% python3 -q
>>> import numpy as np
>>> np.set_printoptions(precision=2, suppress=True, linewidth=100)
>>> feats = np.load("a.npy")
>>> feats
array([[ 0.98, -0.07, -0.02, -0.2 ],
       [-0.07,  0.8 , -0.07, -0.59],
       [-0.02, -0.07,  0.98, -0.2 ],
       [-0.2 , -0.59, -0.2 , -0.76]])
>>> q = feats.astype(float).copy()
>>> for j in range(4):
...     q[:, j] -= q[:, :j] @ (q[:, :j].T @ q[:, j])
...     q[:, j] /= np.linalg.norm(q[:, j])
... 
>>> np.round(q.T @ feats, 2) + 0
array([[1., 0., 0., 0.],
       [0., 1., 0., 0.],
       [0., 0., 1., 0.],
       [0., 0., 0., 1.]])
>>> q
array([[ 0.98, -0.07, -0.02, -0.2 ],
       [-0.07,  0.8 , -0.07, -0.59],
       [-0.02, -0.07,  0.98, -0.2 ],
       [-0.2 , -0.59, -0.2 , -0.76]])
>>> w, vecs = np.linalg.eigh(feats)
>>> np.unique(w.round(6) + 0, return_counts=True)[1]
array([1, 3])
>>> np.linalg.eigvalsh(feats + 2 * np.eye(4))
array([1., 3., 3., 3.])
>>> th = np.deg2rad(120)
>>> K = np.eye(6)
>>> K[np.ix_([4, 3], [4, 3])] = [[np.cos(th), -np.sin(th)], [np.sin(th), np.cos(th)]]
>>> K
array([[ 1.  ,  0.  ,  0.  ,  0.  ,  0.  ,  0.  ],
       [ 0.  ,  1.  ,  0.  ,  0.  ,  0.  ,  0.  ],
       [ 0.  ,  0.  ,  1.  ,  0.  ,  0.  ,  0.  ],
       [ 0.  ,  0.  ,  0.  , -0.5 ,  0.87,  0.  ],
       [ 0.  ,  0.  ,  0.  , -0.87, -0.5 ,  0.  ],
       [ 0.  ,  0.  ,  0.  ,  0.  ,  0.  ,  1.  ]])
>>> # columns are unit length and at right angles
>>> x0 = np.array([8, -4, -7, 5, 0, 4])
>>> rhs = K @ x0
>>> rhs
array([ 8.  , -4.  , -7.  , -2.5 , -4.33,  4.  ])
>>> np.linalg.solve(K, K[:, 1])
array([ 0.,  1.,  0., -0.,  0.,  0.])
>>> np.round(np.linalg.solve(K, 5 * rhs), 2) + 0
array([ 40., -20., -35.,  25.,   0.,  20.])
>>> np.round(np.linalg.solve(K.T, K[3]), 2) + 0
array([0., 0., 0., 1., 0., 0.])
>>> G = K.T @ K
>>> np.linalg.matrix_rank(G)
np.int64(6)
>>> (K @ K.T).shape
(6, 6)
>>> w, vecs = np.linalg.eigh(feats)
>>> x0 = np.array([-1, 1, 1, 2])
>>> round(np.abs(feats).sum(axis=1).max(), 2), np.round(np.abs(w).max(), 2)
(np.float64(1.74), np.float64(1.0))
>>> round(x0 @ feats @ x0, 2)
np.float64(-2.59)
>>> W = np.array([[0, 0, 7, 7],
...     [3, 8, 9, 0],
...     [7, 0, 6, 0],
...     [9, 8, 3, 8],
...     [5, 3, 0, 5],
...     [5, 0, 9, 2]])
>>> coef = np.array([1, 3, 0, 2])
>>> hid = np.maximum(K @ W + coef, 0)
>>> hid
array([[ 1.  ,  3.  ,  7.  ,  9.  ],
       [ 4.  , 11.  ,  9.  ,  2.  ],
       [ 8.  ,  3.  ,  6.  ,  2.  ],
       [ 0.83,  1.6 ,  0.  ,  2.33],
       [ 0.  ,  0.  ,  0.  ,  0.  ],
       [ 6.  ,  3.  ,  9.  ,  4.  ]])
>>> (hid > 0).astype(int)
array([[1, 1, 1, 1],
       [1, 1, 1, 1],
       [1, 1, 1, 1],
       [1, 1, 0, 1],
       [0, 0, 0, 0],
       [1, 1, 1, 1]])
>>> (hid > 0).mean(axis=0)
array([0.83, 0.83, 0.67, 0.83])
>>> basis = np.array([[4, 5], [1, 0], [1, 4], [3, -2]])
>>> W @ basis
array([[28, 14],
       [29, 51],
       [34, 59],
       [71, 41],
       [38, 15],
       [35, 57]])
>>> hid @ basis
array([[41.  , 15.  ],
       [42.  , 52.  ],
       [47.  , 60.  ],
       [11.91, -0.51],
       [ 0.  ,  0.  ],
       [48.  , 58.  ]])
>>> (hid @ basis).round(6).argmax(axis=1)
array([0, 1, 1, 0, 0, 1])
>>> x0 = np.array([0, 2, 2, 1])
>>> rhs = hid @ x0
>>> rhs
array([29.  , 42.  , 20.  ,  5.53,  0.  , 28.  ])
>>> try:
...     np.linalg.solve(hid, rhs)
... except np.linalg.LinAlgError as e:
...     print(e)
... 
Last 2 dimensions of the array must be square
>>> rng = np.random.default_rng(40249)
>>> rhs = rhs + 0.1 * rng.normal(size=6)
>>> rhs
array([29.09, 41.95, 19.88,  5.66,  0.04, 28.1 ])
>>> coef, *_ = np.linalg.lstsq(hid, rhs)
>>> np.round(hid.T @ (rhs - hid @ coef), 2) + 0
array([0., 0., 0., 0.])
>>> coef.round()
array([-0.,  2.,  2.,  1.])
>>> np.round(np.linalg.norm(rhs - hid @ coef), 2)
np.float64(0.17)
>>> arr = np.load("w.npy")
>>> arr
array([[0, 0, 2, 2, 1, 1, 1, 1],
       [0, 0, 0, 1, 1, 2, 2, 1],
       [0, 0, 0, 1, 1, 0, 1, 1],
       [0, 0, 0, 0, 1, 2, 2, 1],
       [0, 0, 0, 0, 0, 0, 0, 0],
       [0, 0, 0, 0, 0, 0, 2, 1],
       [0, 0, 0, 0, 0, 0, 0, 0],
       [0, 0, 0, 0, 0, 0, 0, 0]])
>>> Uu, sv, VT = np.linalg.svd(arr, full_matrices=False)
>>> np.cumsum(sv ** 2) / np.sum(sv ** 2)
array([0.76, 0.91, 0.97, 1.  , 1.  , 1.  , 1.  , 1.  ])
>>> (sv > 1e-8).sum()
np.int64(5)
>>> sv
array([5.66, 2.5 , 1.59, 0.98, 0.46, 0.  , 0.  , 0.  ])
>>> np.unique(arr.round(6), axis=0).shape
(6, 8)
>>> np.round(np.trace(np.linalg.pinv(arr) @ arr), 2)
np.float64(5.0)
>>> W = np.array([[0, -1, -1, -2, 3],
...     [-2, -1, -1, -3, -1],
...     [-3, -2, 3, -3, 1],
...     [2, 3, -3, -1, 3],
...     [1, 0, 3, 3, -3],
...     [-1, 1, 1, 1, -1],
...     [-3, -2, -3, 2, 1],
...     [2, 2, -2, 0, -1]])
>>> coef = np.array([1, 3, 4, 8, 9])
>>> hid = np.maximum(arr @ W + coef, 0)
>>> np.linalg.matrix_rank(hid)
np.int64(5)
>>> (hid > 0).astype(int)
array([[0, 1, 1, 1, 1],
       [0, 1, 0, 1, 1],
       [1, 1, 0, 1, 1],
       [0, 1, 1, 1, 1],
       [1, 1, 1, 1, 1],
       [0, 1, 0, 1, 1],
       [1, 1, 1, 1, 1],
       [1, 1, 1, 1, 1]])
>>> hid
array([[ 0,  6,  3,  6, 13],
       [ 0,  6,  0, 16,  8],
       [ 3,  6,  0, 12,  9],
       [ 0,  3,  1, 17,  5],
       [ 1,  3,  4,  8,  9],
       [ 0,  1,  0, 12, 10],
       [ 1,  3,  4,  8,  9],
       [ 1,  3,  4,  8,  9]])
>>> basis = np.array([[-5, -8], [-1, 1], [-1, -3], [9, 3], [1, -3]])
>>> (hid @ basis).round(6).argmax(axis=1)
array([0, 0, 0, 0, 0, 0, 0, 0])
>>> W @ basis
array([[-13, -13],
       [-16,  12],
       [-12,   1],
       [-16, -16],
       [ 16,   1],
       [ 11,  12],
       [ 39,  34],
       [-11,  -5]])
>>> Y = np.array([[-2, 5],
...     [-5, 5],
...     [5, -2],
...     [-3, -1],
...     [0, 1],
...     [-4, 0],
...     [-2, -1],
...     [-1, -4]])
>>> np.linalg.matrix_rank(np.vstack([arr, Y.T]))
np.int64(7)
>>> np.vstack([arr, Y.T]).shape
(10, 8)
>>> M = np.load("case5.npy")
>>> M
array([[0., 0., 0., 0., 0., 0., 0., 2.],
       [0., 0., 0., 0., 0., 0., 0., 4.],
       [0., 0., 0., 0., 0., 0., 0., 1.],
       [0., 0., 0., 0., 0., 0., 0., 4.],
       [0., 0., 0., 0., 0., 0., 0., 3.],
       [0., 0., 0., 0., 0., 0., 0., 5.],
       [0., 0., 0., 0., 0., 0., 0., 1.],
       [2., 4., 1., 4., 3., 5., 1., 0.]])
>>> w, vecs = np.linalg.eigh(M)
>>> np.abs(vecs[:, -1])
array([0.17, 0.33, 0.08, 0.33, 0.25, 0.42, 0.08, 0.71])
>>> (w > 1e-8).sum(), (w < -1e-8).sum()
(np.int64(1), np.int64(1))
>>> np.round(vecs.T @ vecs, 2) + 0
array([[1., 0., 0., 0., 0., 0., 0., 0.],
       [0., 1., 0., 0., 0., 0., 0., 0.],
       [0., 0., 1., 0., 0., 0., 0., 0.],
       [0., 0., 0., 1., 0., 0., 0., 0.],
       [0., 0., 0., 0., 1., 0., 0., 0.],
       [0., 0., 0., 0., 0., 1., 0., 0.],
       [0., 0., 0., 0., 0., 0., 1., 0.],
       [0., 0., 0., 0., 0., 0., 0., 1.]])
>>> mat = np.load("dump.npy")
>>> mat
array([[ 0, -1,  2, -2,  3,  0],
       [ 1,  0,  2, -2,  0,  0],
       [-2, -2,  0, -3, -1, -1],
       [ 2,  2,  3,  0,  0, -2],
       [-3,  0,  1,  0,  0, -2],
       [ 0,  0,  1,  2,  2,  0]])
>>> Y = mat / np.linalg.norm(mat, axis=1, keepdims=True)
>>> G = Y @ Y.T
>>> (np.abs(G) > 0.9).astype(int)
array([[1, 0, 0, 0, 0, 0],
       [0, 1, 0, 0, 0, 0],
       [0, 0, 1, 0, 0, 0],
       [0, 0, 0, 1, 0, 0],
       [0, 0, 0, 0, 1, 0],
       [0, 0, 0, 0, 0, 1]])
>>> np.argwhere(np.triu(np.abs(G) > 0.95, 1))
array([], shape=(0, 2), dtype=int64)
>>> W = np.array([[-2, 2, 3],
...     [0, -1, 3],
...     [1, -2, -2],
...     [1, 2, -3],
...     [3, 0, 3],
...     [0, -1, 2]])
>>> coef = np.array([1, -2, 6])
>>> hid = np.maximum(mat @ W + coef, 0)
>>> (hid > 0).astype(int)
array([[1, 0, 1],
       [0, 0, 1],
       [0, 0, 0],
       [0, 0, 1],
       [1, 0, 0],
       [1, 0, 1]])
>>> (hid > 0).mean(axis=0)
array([0.5 , 0.  , 0.67])
>>> basis = np.array([[5, 4], [5, 1], [5, 1]])
>>> W @ basis
array([[ 15,  -3],
       [ 10,   2],
       [-15,   0],
       [  0,   3],
       [ 30,  15],
       [  5,   1]])
>>> (hid @ basis).round(6).argmax(axis=1)
array([0, 0, 0, 0, 0, 0])
>>> hid @ basis
array([[120,  54],
       [ 55,  11],
       [  0,   0],
       [ 40,   8],
       [ 40,  32],
       [ 70,  44]])
>>> x0 = np.array([1, 3, 0, 0, 3, 3])
>>> round(float(np.linalg.det(mat)), 2)
196.0
>>> np.round(np.linalg.eigvals(mat).real, 2) + 0
array([0., 0., 0., 0., 0., 0.])
>>> q = np.linalg.solve(np.eye(6) - mat, np.eye(6) + mat)
>>> np.round(q @ q.T, 2) + 0
array([[1., 0., 0., 0., 0., 0.],
       [0., 1., 0., 0., 0., 0.],
       [0., 0., 1., 0., 0., 0.],
       [0., 0., 0., 1., 0., 0.],
       [0., 0., 0., 0., 1., 0.],
       [0., 0., 0., 0., 0., 1.]])
>>> X = np.loadtxt("run5.csv", delimiter=",")
>>> X
array([[-0.87,  3.04,  1.86],
       [ 0.59,  2.93,  1.64],
       [ 0.18,  2.88,  1.65],
       [-0.2 ,  2.84,  2.22],
       [ 0.1 ,  3.25,  1.82],
       [ 0.2 ,  2.64,  2.43],
       [ 0.16,  2.77,  2.05],
       [ 0.29,  2.87,  2.01],
       [-0.04,  3.14,  2.43],
       [-0.18,  2.89,  1.85],
       [ 0.21,  2.68,  1.71],
       [-0.02,  0.87,  0.25],
       [-0.34,  1.15, -0.02],
       [-0.33,  1.36,  0.07],
       [ 0.28,  0.94, -0.56],
       [ 0.01,  1.08, -0.05],
       [ 0.05,  0.75, -0.08],
       [ 0.12,  0.71,  0.09],
       [ 0.45,  1.2 ,  0.62],
       [-0.45,  0.81, -0.32],
       [ 0.13,  0.89, -0.02],
       [-0.13,  0.8 , -0.1 ]])
>>> x0 = np.array([1, -1, 3])
>>> rhs = X @ x0
>>> coef, lr = np.zeros(3), 1 / np.linalg.norm(X, 2) ** 2
>>> for i in range(6):
...     coef -= lr * X.T @ (X @ coef - rhs)
...     if i % 1 == 0: print(i, round(np.linalg.norm(X @ coef - rhs), 2))
... 
0 6.59
1 6.39
2 6.19
3 5.99
4 5.81
5 5.63
>>> coef
array([0.14, 0.36, 0.87])
>>> round(float(np.linalg.cond(X)), 2)
8.27
>>> Y = np.c_[X[:, :1] @ np.array([[5]]), np.array([3, 1, -1, 2, 1, 3, 2, 0, -1, -2, 3, 3, -1, 3, 0, 1, 1, -2, -2, -2, -1, 3])]
>>> Y
array([[-4.35,  3.  ],
       [ 2.95,  1.  ],
       [ 0.9 , -1.  ],
       [-1.  ,  2.  ],
       [ 0.5 ,  1.  ],
       [ 1.  ,  3.  ],
       [ 0.8 ,  2.  ],
       [ 1.45,  0.  ],
       [-0.2 , -1.  ],
       [-0.9 , -2.  ],
       [ 1.05,  3.  ],
       [-0.1 ,  3.  ],
       [-1.7 , -1.  ],
       [-1.65,  3.  ],
       [ 1.4 ,  0.  ],
       [ 0.05,  1.  ],
       [ 0.25,  1.  ],
       [ 0.6 , -2.  ],
       [ 2.25, -2.  ],
       [-2.25, -2.  ],
       [ 0.65, -1.  ],
       [-0.65,  3.  ]])
>>> np.linalg.norm(np.linalg.qr(X)[0].T @ Y, axis=0) ** 2 / ((Y ** 2).sum(axis=0) + 1e-12)
array([1.  , 0.16])
>>> np.round(np.linalg.norm(Y - X @ np.linalg.lstsq(X, Y)[0], axis=0), 2) + 0
array([0.  , 8.48])
>>> np.linalg.matrix_rank(np.c_[X, Y])
np.int64(4)
>>> A = np.array([[0, 0, 0, 0, 0],
...     [0, 0, 0, 1, 1],
...     [0, 0, 0, 0, 0],
...     [0, 1, 0, 0, 1],
...     [0, 1, 0, 1, 0]])
>>> # rows 0 and 2 are equal
>>> np.trace(A @ A @ A) // 6
np.int64(1)
>>> A @ A
array([[0, 0, 0, 0, 0],
       [0, 2, 0, 1, 1],
       [0, 0, 0, 0, 0],
       [0, 1, 0, 2, 1],
       [0, 1, 0, 1, 2]])
>>> A.sum(axis=0)
array([0, 2, 0, 2, 2])
>>> low = np.diag(A.sum(axis=1)) - A
>>> round(np.linalg.det(low[1:, 1:]))
0
>>> (np.linalg.eigvalsh(low) < 1e-8).sum()
np.int64(3)
>>> round(np.linalg.norm(A, 2) / np.linalg.norm(A), 2)
np.float64(0.82)
>>> A - A[0]
array([[0, 0, 0, 0, 0],
       [0, 0, 0, 1, 1],
       [0, 0, 0, 0, 0],
       [0, 1, 0, 0, 1],
       [0, 1, 0, 1, 0]])
>>> A.sum(axis=1)
array([0, 2, 0, 2, 2])
>>> A.mean(axis=0)
array([0. , 0.4, 0. , 0.4, 0.4])
>>> A.sum(axis=0)
array([0, 2, 0, 2, 2])
>>> A.shape
(5, 5)
>>> np.unravel_index(np.abs(A).argmax(), A.shape)
(np.int64(1), np.int64(3))
>>> A[:, 5]
Traceback (most recent call last):
  File "<python-input-124>", line 1, in <module>
    A[:, 5]
    ~^^^^^^
IndexError: index 5 is out of bounds for axis 1 with size 5
>>> round(float(np.linalg.norm(A)), 2)
2.45
>>> w, vecs = np.linalg.eigh(A)
>>> x0 = np.array([0, 4, 1, 4, 4])
>>> np.round(vecs * np.maximum(w, 0) @ vecs.T, 2) + 0
array([[0.  , 0.  , 0.  , 0.  , 0.  ],
       [0.  , 0.67, 0.  , 0.67, 0.67],
       [0.  , 0.  , 0.  , 0.  , 0.  ],
       [0.  , 0.67, 0.  , 0.67, 0.67],
       [0.  , 0.67, 0.  , 0.67, 0.67]])
>>> np.round(x0 @ A @ x0 / (x0 @ x0), 2), np.round(w[0], 2), w[-1]
(np.float64(1.96), np.float64(-1.0), np.float64(2.0))
